$ python -q
>>> import numpy as np
>>> from numpy import linalg as LA
>>> np.set_printoptions(precision=2, suppress=True, linewidth=140, floatmode="fixed")
>>> A = np.loadtxt("case0.csv", delimiter=",")
>>> A
array([[ 3.00,  4.00,  5.00,  6.00,  7.00,  8.00,  9.00, 10.00],
       [11.00, 12.00, 13.00, 14.00, 15.00, 16.00, 17.00, 18.00],
       [19.00, 20.00, 21.00, 22.00, 23.00, 24.00, 25.00, 26.00],
       [27.00, 28.00, 29.00, 30.00, 31.00, 32.00, 33.00, 34.00],
       [35.00, 36.00, 37.00, 38.00, 39.00, 40.00, 41.00, 42.00],
       [43.00, 44.00, 45.00, 46.00, 47.00, 48.00, 49.00, 50.00],
       [51.00, 52.00, 53.00, 54.00, 55.00, 56.00, 57.00, 58.00],
       [59.00, 60.00, 61.00, 62.00, 63.00, 64.00, 65.00, 66.00]])
>>> w1 = np.array([[2, -1, -3],
...     [-2, 2, 2],
...     [3, -3, -2],
...     [-1, -2, 1],
...     [-2, 0, -2],
...     [-2, 1, -3],
...     [0, 1, -3],
...     [1, 1, 1]])
>>> c = np.array([1, 0, 2])
>>> act = np.maximum(A @ w1 + c, 0)
>>> (act > 0).mean(axis=0)
array([0.00, 0.12, 0.00])
>>> LA.matrix_rank(act)
np.int64(1)
>>> (act > 0).astype(int)
array([[0, 1, 0],
       [0, 0, 0],
       [0, 0, 0],
       [0, 0, 0],
       [0, 0, 0],
       [0, 0, 0],
       [0, 0, 0],
       [0, 0, 0]])
>>> cent = np.array([[2, -2, -3], [1, -3, -2], [3, 0, 2]])
>>> w1 @ cent
array([[ -6,  -1, -10],
       [  4,  -2,   6],
       [ -3,   3,  -7],
       [ -1,   8,   9],
       [-10,   4,   2],
       [-12,   1,  -2],
       [ -8,  -3,  -8],
       [  6,  -5,  -3]])
>>> act @ cent
array([[  5.00, -15.00, -10.00],
       [  0.00,   0.00,   0.00],
       [  0.00,   0.00,   0.00],
       [  0.00,   0.00,   0.00],
       [  0.00,   0.00,   0.00],
       [  0.00,   0.00,   0.00],
       [  0.00,   0.00,   0.00],
       [  0.00,   0.00,   0.00]])
>>> vec = np.array([3, 1, -2, 3, -1, -2, 2, 2])
>>> np.sign((A @ vec).round(6))
array([1.00, 1.00, 1.00, 1.00, 1.00, 1.00, 1.00, 1.00])
>>> (A * vec).sum(axis=1)
array([ 36.00,  84.00, 132.00, 180.00, 228.00, 276.00, 324.00, 372.00])
>>> A @ np.eye(8)[7]
array([10.00, 18.00, 26.00, 34.00, 42.00, 50.00, 58.00, 66.00])
>>> (A @ vec).argmax()
np.int64(7)
>>> A @ np.ones(8)
array([ 52.00, 116.00, 180.00, 244.00, 308.00, 372.00, 436.00, 500.00])
>>> A @ (2 * vec)
array([ 72.00, 168.00, 264.00, 360.00, 456.00, 552.00, 648.00, 744.00])
>>> rng = np.random.default_rng(345)
>>> labels = rng.permutation(8)
>>> labels
array([1, 5, 7, 2, 4, 3, 0, 6])
>>> other = A[labels][:, labels]
>>> np.diag(other)
array([12.00, 48.00, 66.00, 21.00, 39.00, 30.00,  3.00, 57.00])
>>> np.allclose(other, A)
False
>>> round(float(LA.det(other)), 2), round(LA.det(A[labels]), 2)
(0.0, np.float64(0.0))
>>> other
array([[12.00, 16.00, 18.00, 13.00, 15.00, 14.00, 11.00, 17.00],
       [44.00, 48.00, 50.00, 45.00, 47.00, 46.00, 43.00, 49.00],
       [60.00, 64.00, 66.00, 61.00, 63.00, 62.00, 59.00, 65.00],
       [20.00, 24.00, 26.00, 21.00, 23.00, 22.00, 19.00, 25.00],
       [36.00, 40.00, 42.00, 37.00, 39.00, 38.00, 35.00, 41.00],
       [28.00, 32.00, 34.00, 29.00, 31.00, 30.00, 27.00, 33.00],
       [ 4.00,  8.00, 10.00,  5.00,  7.00,  6.00,  3.00,  9.00],
       [52.00, 56.00, 58.00, 53.00, 55.00, 54.00, 51.00, 57.00]])
>>> other = np.array([[-2, -2, -1],
...     [-2, 1, -1],
...     [0, 1, 0],
...     [0, 2, 0],
...     [0, 0, -2],
...     [2, -2, -1],
...     [1, 1, -2],
...     [0, -1, 1]])
>>> np.einsum("ij,ij->i", A, A)
array([  380.00,  1724.00,  4092.00,  7484.00, 11900.00, 17340.00, 23804.00, 31292.00])
>>> other.T @ A.T
array([[  11.00,    3.00,   -5.00,  -13.00,  -21.00,  -29.00,  -37.00,  -45.00],
       [  -2.00,   -2.00,   -2.00,   -2.00,   -2.00,   -2.00,   -2.00,   -2.00],
       [ -37.00,  -85.00, -133.00, -181.00, -229.00, -277.00, -325.00, -373.00]])
>>> np.einsum("ik,kj->ji", A, other)
array([[  11.00,    3.00,   -5.00,  -13.00,  -21.00,  -29.00,  -37.00,  -45.00],
       [  -2.00,   -2.00,   -2.00,   -2.00,   -2.00,   -2.00,   -2.00,   -2.00],
       [ -37.00,  -85.00, -133.00, -181.00, -229.00, -277.00, -325.00, -373.00]])
>>> np.einsum("ij->j", A)
array([248.00, 256.00, 264.00, 272.00, 280.00, 288.00, 296.00, 304.00])
>>> np.einsum("ik,kj->ij", A, other)
array([[  11.00,   -2.00,  -37.00],
       [   3.00,   -2.00,  -85.00],
       [  -5.00,   -2.00, -133.00],
       [ -13.00,   -2.00, -181.00],
       [ -21.00,   -2.00, -229.00],
       [ -29.00,   -2.00, -277.00],
       [ -37.00,   -2.00, -325.00],
       [ -45.00,   -2.00, -373.00]])
>>> np.vstack([A, other.T]).shape
(11, 8)
